% python3 -q
>>> import numpy as np
>>> np.set_printoptions(precision=1, suppress=True, linewidth=160, floatmode="fixed")
>>> def tidy(a):
...     return np.round(a, 1) + 0
... 
>>> Y = np.array([[0, 0, 3]])
>>> J = Y.T @ Y
>>> print(J)
[[0 0 0]
 [0 0 0]
 [0 0 9]]
>>> # column 1 repeats column 0
>>> vals, evecs = np.linalg.eigh(J)
>>> x = np.array([1, 0, 1])
>>> (np.sign(evecs[:, -1].round(6)) == np.sign(evecs[0, -1].round(6))).astype(int)
array([1, 1, 0])
>>> np.abs(J).sum(axis=1).max(), np.abs(vals).max()
(np.int64(9), np.float64(9.0))
>>> evecs * np.abs(vals) @ evecs.T
array([[0.0, 0.0, 0.0],
       [0.0, 0.0, 0.0],
       [0.0, 0.0, 9.0]])
>>> tidy(np.linalg.eigvalsh(J[1:, 1:]))
array([0.0, 9.0])
>>> feats = np.array([[2, 0], [4, 4]])
>>> # triangular: eigenvalues sit on the diagonal
>>> Uu, sv, Vh = np.linalg.svd(feats, full_matrices=False)
>>> tidy(np.abs(Vh[0]))
array([0.7, 0.7])
>>> print(tidy(sv / sv[0]))
[1.0 0.2]
>>> (sv > 1e-8).sum()
np.int64(2)
>>> print(np.allclose(Uu * sv @ Vh, feats))
True
>>> rng = np.random.default_rng(76)
>>> lab = rng.permutation(2)
>>> lab
array([1, 0])
>>> Y = feats[lab][:, lab]
>>> np.trace(Y)
np.int64(6)
>>> print(np.diag(Y))
[4 2]
>>> tidy(np.sort(np.abs(np.linalg.eigvals(Y))))
array([2.0, 4.0])
>>> print(np.linalg.matrix_rank(feats - feats[0, 0] * np.eye(2)))
1
>>> print(tidy(np.sort(np.linalg.eigvals(feats))))
[2.0 4.0]
>>> print(np.linalg.matrix_power(feats - np.diag(np.diag(feats)), 2))
[[0 0]
 [0 0]]
>>> [int(np.linalg.matrix_rank(np.linalg.matrix_power(feats, p))) for p in range(1, 3)]
[2, 2]
>>> np.prod(np.diag(feats)), tidy(np.linalg.det(feats))
(np.int64(8), np.float64(8.0))
>>> feats @ feats
array([[ 4,  0],
       [24, 16]])
>>> W0 = np.load("w.npy")
>>> W0
array([[-9,  5,  3],
       [ 8,  5, -9],
       [ 7,  5,  9],
       [-3, -8,  9]])
>>> x = np.array([-5, -2])
>>> h1 = np.maximum(feats @ x, 0)
>>> h1
array([0, 0])
>>> feats * (h1 > 1e-9)[:, None]
array([[0, 0],
       [0, 0]])
>>> O, evecs = np.linalg.qr(W0[:, :2])[0], np.linalg.qr(W0[:, 2:])[0]
>>> sv = np.linalg.svd(O.T @ evecs, compute_uv=False)
>>> tidy(np.degrees(np.arccos(sv.clip(0, 1))))
array([68.9])
>>> print((sv > 0.9).sum())
0
>>> x = np.array([8, 8, 6])
>>> target = W0 @ x
>>> tidy(np.linalg.pinv(W0) @ W0)
array([[1.0, 0.0, 0.0],
       [0.0, 1.0, 0.0],
       [0.0, 0.0, 1.0]])
>>> try:
...     np.linalg.solve(W0, target)
... except np.linalg.LinAlgError as e:
...     print(repr(e))
... 
LinAlgError('Last 2 dimensions of the array must be square')
>>> target = target + 0.3 * rng.normal(size=4)
>>> tidy(target)
array([-13.5,  50.3, 150.2, -33.7])
>>> beta, *_ = np.linalg.lstsq(W0, target)
>>> tidy(np.linalg.norm(target - W0 @ beta))
np.float64(0.6)
>>> f = np.array([-2, 0])
>>> print(np.polyval(f, W0[2]))
[-14 -10 -18]
>>> Y = W0 / np.linalg.norm(W0, axis=1, keepdims=True)
>>> C2 = Y @ Y.T
>>> tidy(np.linalg.norm(Y, axis=1))
array([1.0, 1.0, 1.0, 1.0])
>>> (C2 - 2 * np.eye(4)).round(6).argmax(axis=1)
array([3, 2, 3, 2])
>>> tidy(np.degrees(np.arccos(np.clip(C2[1, 2], -1, 1))))
np.float64(90.0)
>>> tidy(C2)
array([[ 1.0, -0.5, -0.1,  0.1],
       [-0.5,  1.0,  0.0, -0.9],
       [-0.1,  0.0,  1.0,  0.1],
       [ 0.1, -0.9,  0.1,  1.0]])
>>> print((np.abs(C2) > 0.9).astype(int))
[[1 0 0 0]
 [0 1 0 0]
 [0 0 1 0]
 [0 0 0 1]]
>>> print(np.argwhere(np.triu(np.abs(C2) > 0.95, 1)))
[]
>>> F = np.loadtxt("arr.csv", delimiter=",")
>>> F
array([[ 0.0,  0.0,  0.0],
       [ 1.0,  0.0,  3.0],
       [ 0.0,  0.0,  0.0],
       [ 0.0, -1.0,  0.0],
       [ 0.0,  0.0,  0.0],
       [-2.0, -1.0,  3.0],
       [ 0.0,  0.0,  0.0],
       [ 0.0, -1.0,  0.0],
       [-1.0, -1.0,  6.0],
       [ 0.0,  0.0,  0.0],
       [ 0.0,  0.0,  0.0],
       [ 1.0, -1.0,  3.0]])
>>> # row 2 repeats row 0
>>> w1 = np.array([[1, 0, 2, 0, 0, 0], [0, 2, 1, 1, 1, 1], [1, 0, 0, 2, 0, 1]])
>>> beta = np.array([-3, 1, 7, 9, 8, -5])
>>> hid = np.maximum(F @ w1 + beta, 0)
>>> hid
array([[ 0.0,  1.0,  7.0,  9.0,  8.0,  0.0],
       [ 1.0,  1.0,  9.0, 15.0,  8.0,  0.0],
       [ 0.0,  1.0,  7.0,  9.0,  8.0,  0.0],
       [ 0.0,  0.0,  6.0,  8.0,  7.0,  0.0],
       [ 0.0,  1.0,  7.0,  9.0,  8.0,  0.0],
       [ 0.0,  0.0,  2.0, 14.0,  7.0,  0.0],
       [ 0.0,  1.0,  7.0,  9.0,  8.0,  0.0],
       [ 0.0,  0.0,  6.0,  8.0,  7.0,  0.0],
       [ 2.0,  0.0,  4.0, 20.0,  7.0,  0.0],
       [ 0.0,  1.0,  7.0,  9.0,  8.0,  0.0],
       [ 0.0,  1.0,  7.0,  9.0,  8.0,  0.0],
       [ 1.0,  0.0,  8.0, 14.0,  7.0,  0.0]])
>>> (hid > 0).astype(int)
array([[0, 1, 1, 1, 1, 0],
       [1, 1, 1, 1, 1, 0],
       [0, 1, 1, 1, 1, 0],
       [0, 0, 1, 1, 1, 0],
       [0, 1, 1, 1, 1, 0],
       [0, 0, 1, 1, 1, 0],
       [0, 1, 1, 1, 1, 0],
       [0, 0, 1, 1, 1, 0],
       [1, 0, 1, 1, 1, 0],
       [0, 1, 1, 1, 1, 0],
       [0, 1, 1, 1, 1, 0],
       [1, 0, 1, 1, 1, 0]])
>>> tidy((hid > 0).mean(axis=0))
array([0.2, 0.6, 1.0, 1.0, 1.0, 0.0])
>>> C = np.array([[9, 0, 2], [7, 7, 0], [1, 7, 5], [2, 2, 1], [3, 5, 2], [9, 5, 9]])
>>> w1 @ C
array([[11, 14, 12],
       [29, 33, 17],
       [22,  9, 13]])
>>> print(hid @ C)
[[ 56.0 114.0  60.0]
 [ 79.0 140.0  78.0]
 [ 56.0 114.0  60.0]
 [ 43.0  93.0  52.0]
 [ 56.0 114.0  60.0]
 [ 51.0  77.0  38.0]
 [ 56.0 114.0  60.0]
 [ 43.0  93.0  52.0]
 [ 83.0 103.0  58.0]
 [ 56.0 114.0  60.0]
 [ 56.0 114.0  60.0]
 [ 66.0 119.0  70.0]]
>>> lab = rng.permutation(3)
>>> Y = F[:, lab] * rng.choice([-1, 1], 3)
>>> print(Y)
[[-0.0 -0.0  0.0]
 [-1.0 -3.0  0.0]
 [-0.0 -0.0  0.0]
 [-0.0 -0.0 -1.0]
 [-0.0 -0.0  0.0]
 [ 2.0 -3.0 -1.0]
 [-0.0 -0.0  0.0]
 [-0.0 -0.0 -1.0]
 [ 1.0 -6.0 -1.0]
 [-0.0 -0.0  0.0]
 [-0.0 -0.0  0.0]
 [-1.0 -3.0 -1.0]]
>>> Uu, _, Vh = np.linalg.svd(F.T @ Y)
>>> tidy(np.linalg.lstsq(F, Y)[0])
array([[-1.0,  0.0,  0.0],
       [ 0.0,  0.0,  1.0],
       [ 0.0, -1.0,  0.0]])
>>> Uu, sv = np.linalg.svd(Y)
Traceback (most recent call last):
  File "<python-input-78>", line 1, in <module>
    Uu, sv = np.linalg.svd(Y)
    ^^^^^^
ValueError: too many values to unpack (expected 2)
>>> Uu, sv, Vh = np.linalg.svd(Y, full_matrices=False)
>>> tidy(Uu.T @ Uu)
array([[1.0, 0.0, 0.0],
       [0.0, 1.0, 0.0],
       [0.0, 0.0, 1.0]])
>>> tidy(sv / sv[0])
array([1.0, 0.3, 0.2])
>>> tidy(Uu.T @ Y @ Vh.T)
array([[8.1, 0.0, 0.0],
       [0.0, 2.5, 0.0],
       [0.0, 0.0, 1.6]])
>>> tidy(np.linalg.norm(feats))
np.float64(6.0)
>>> np.count_nonzero(feats)
np.int64(3)
>>> feats.sum(axis=1)
array([2, 8])
>>> np.unravel_index(np.abs(feats).argmax(), feats.shape)
(np.int64(1), np.int64(0))
>>> feats - feats[0]
array([[0, 0],
       [2, 4]])
>>> np.linalg.rank(feats)
Traceback (most recent call last):
  File "<python-input-88>", line 1, in <module>
    np.linalg.rank(feats)
    ^^^^^^^^^^^^^^
AttributeError: module 'numpy.linalg' has no attribute 'rank'
>>> m1 = 0.5 ** np.abs(np.subtract.outer(np.arange(2), np.arange(2)))
>>> m1
array([[1.0, 0.5],
       [0.5, 1.0]])
>>> vals, evecs = np.linalg.eigh(m1)
>>> tidy(evecs.T @ m1 @ evecs)
array([[0.5, 0.0],
       [0.0, 1.5]])
>>> vals.sum(), np.trace(m1)
(np.float64(2.0), np.float64(2.0))
>>> vals
array([0.5, 1.5])
>>> (vals > 1e-8).sum(), (vals < -1e-8).sum()
(np.int64(2), np.int64(0))
>>> tidy(np.linalg.eigvalsh(m1 + 4 * np.eye(2)))
array([4.5, 5.5])
>>> np.kron(np.eye(2, dtype=int), m1)
array([[1.0, 0.5, 0.0, 0.0],
       [0.5, 1.0, 0.0, 0.0],
       [0.0, 0.0, 1.0, 0.5],
       [0.0, 0.0, 0.5, 1.0]])
>>> print(tidy(np.linalg.det(m1[::-1])))
-0.8
>>> tidy(np.linalg.det(2 * m1)), tidy(np.linalg.det(m1))
(np.float64(3.0), np.float64(0.8))
>>> np.einsum("ii->", m1)
np.float64(2.0)
>>> tidy(np.linalg.eigvals(m1).sum().real)
np.float64(2.0)
>>> print(tidy(np.linalg.eigvals(m1)))
[1.5 0.5]
>>> rank = np.linalg.matrix_rank(J)
>>> print(rank)
1
>>> ns = np.linalg.svd(J)[2][rank:].T
>>> ns @ ns.T
array([[1.0, 0.0, 0.0],
       [0.0, 1.0, 0.0],
       [0.0, 0.0, 0.0]])
>>> X = np.array([[1, 0, 2], [0, 0, 0], [2, 0, 4]])
>>> np.trace(X)
np.int64(5)
>>> tidy(np.abs(np.linalg.eigvals(X)).max())
np.float64(5.0)
>>> (X - X.T) / 2
array([[0.0, 0.0, 0.0],
       [0.0, 0.0, 0.0],
       [0.0, 0.0, 0.0]])
>>> K = np.array([[0.0, 1.0, 1.0], [1.0, 0.0, 1.0], [1.0, 1.0, 0.0]])
>>> # equal to its transpose
>>> t3 = np.stack([feats, -1 * feats, feats[::-1]])
>>> t3.shape
(3, 2, 2)
>>> (t3 @ feats.T).shape
(3, 2, 2)
>>> tidy(np.linalg.norm(t3, axis=(1, 2)))
array([6.0, 6.0, 6.0])
>>> t3.sum(axis=0)
array([[4, 4],
       [2, 0]])
>>> np.argwhere(np.triu(K))
array([[0, 1],
       [0, 2],
       [1, 2]])
>>> K.sum(axis=0)
array([2.0, 2.0, 2.0])
>>> Lm = np.diag(K.sum(axis=1)) - K
>>> (np.linalg.eigvalsh(Lm) < 1e-8).sum()
np.int64(1)
>>> np.linalg.matrix_rank(Lm)
np.int64(2)
>>> Lm @ np.ones(3)
array([0.0, 0.0, 0.0])
>>> (K @ K)[0]
array([2.0, 1.0, 1.0])
>>> np.sort(np.abs(np.fft.fft(K[0]))), tidy(np.sort(np.linalg.svd(K, compute_uv=False)))
(array([1.0, 1.0, 2.0]), array([1.0, 1.0, 2.0]))
>>> K @ (-1.0) ** np.arange(3)
array([0.0, 2.0, 0.0])
>>> f = np.array([-2, 3, 1])
>>> Y = K + np.outer(f, np.eye(3)[0])
>>> print(np.linalg.matrix_rank(Y - K))
1
>>> Y
array([[-2.0,  1.0,  1.0],
       [ 4.0,  0.0,  1.0],
       [ 2.0,  1.0,  0.0]])
>>> tidy(np.linalg.det(Y) / np.linalg.det(K)), tidy(1 + np.linalg.solve(K, f)[0])
(np.float64(4.0), np.float64(4.0))
>>> A = np.loadtxt("test17.csv", delimiter=",")
>>> A
array([[-1.8, -0.8,  1.6],
       [ 1.6, -0.1, -1.0],
       [ 0.9, -1.6,  0.1],
       [ 0.9,  3.0, -1.2],
       [-0.3, -0.9, -1.3],
       [-0.9, -0.1,  1.0],
       [ 1.7, -1.2,  1.7],
       [-1.3,  0.3, -0.3],
       [-0.3,  0.9,  0.8],
       [-0.9,  0.0,  1.1],
       [-0.3,  2.3,  0.1],
       [ 0.5,  0.1, -1.3],
       [ 1.0, -0.2,  0.4],
       [-1.0, -0.5,  0.3],
       [-0.2,  0.1, -1.5],
       [ 0.0,  0.3, -0.5],
       [ 1.4,  1.2,  0.1],
       [ 1.1, -1.0, -1.8],
       [-2.5, -5.5,  6.5]])
>>> C2 = np.cov(A, rowvar=False)
>>> tidy(np.corrcoef(A[:, 1], A[:, 0])[0, 1])
np.float64(0.4)
>>> tidy(np.polyfit(A[:, 1], A[:, 0], 1))
array([0.3, 0.0])
>>> np.argwhere(np.triu(np.abs(np.corrcoef(A.T)) > 0.8, 1))
array([], shape=(0, 2), dtype=int64)
>>> print(np.argsort(-A.std(axis=0).round(6), kind="stable"))
[2 1 0]
>>> tidy(np.corrcoef(A.T))
array([[ 1.0,  0.4, -0.6],
       [ 0.4,  1.0, -0.7],
       [-0.6, -0.7,  1.0]])
>>> tidy(A.std(axis=0))
array([1.2, 1.7, 1.8])
